$ python -q
>>> import numpy as np
>>> np.set_printoptions(precision=2, suppress=True, linewidth=120)
>>> def rnd(a):
...     return np.round(a, 2) + 0
... 
>>> M2 = np.array([[1, 0, 3], [9, 2, 3], [0, 3, 1]])
>>> F = M2 - M2.T
>>> F
array([[ 0, -9,  3],
       [ 9,  0,  0],
       [-3,  0,  0]])
>>> # rank 2
>>> rng = np.random.default_rng(681)
>>> idx = rng.permutation(3)
>>> idx
array([2, 0, 1])
>>> M2 = F[idx][:, idx]
>>> rnd(np.sort(np.abs(np.linalg.eigvals(M2))))
array([0.  , 9.49, 9.49])
>>> rnd(np.linalg.det(M2)), rnd(np.linalg.det(F[idx]))
(np.float64(0.0), np.float64(0.0))
>>> M2
array([[ 0, -3,  0],
       [ 3,  0, -9],
       [ 0,  9,  0]])
>>> np.trace(M2)
np.int64(0)
>>> x0 = np.array([-3, 4, 3])
>>> print(rnd(np.linalg.svd(F, compute_uv=False)))
[9.49 9.49 0.  ]
>>> print(rnd(np.linalg.det(F)))
0.0
>>> O = np.linalg.solve(np.eye(3) - F, np.eye(3) + F)
>>> rnd(np.linalg.det(O))
np.float64(1.0)
>>> x0 = np.array([0, 1, -2])
>>> h = np.maximum(F @ x0, 0)
>>> np.flatnonzero(h > 1e-9)
array([], dtype=int64)
>>> rnd(np.tanh(F @ x0))
array([-1.,  0.,  0.])
>>> feats = np.loadtxt("mat.csv", delimiter=",")
>>> feats
array([[ 5.02,  0.53,  0.38,  4.75, -1.29],
       [-1.1 , -1.18, -1.92, -2.56, -1.57],
       [-1.94,  1.74, -1.78,  0.05, -2.66],
       [ 0.66, -0.49, -0.03,  1.65,  0.51],
       [-2.1 , -1.24,  0.65, -1.69,  2.36],
       [ 3.82,  0.4 ,  0.57,  3.64, -2.05]])
>>> t3 = np.stack([feats, 4 * feats, feats[::-1]])
>>> print(rnd(np.linalg.norm(t3, axis=(1, 2))))
[11.54 46.16 11.54]
>>> rnd(np.einsum("bij,cij->bc", t3, t3))
array([[ 133.18,  532.73,   78.66],
       [ 532.73, 2130.91,  314.66],
       [  78.66,  314.66,  133.18]])
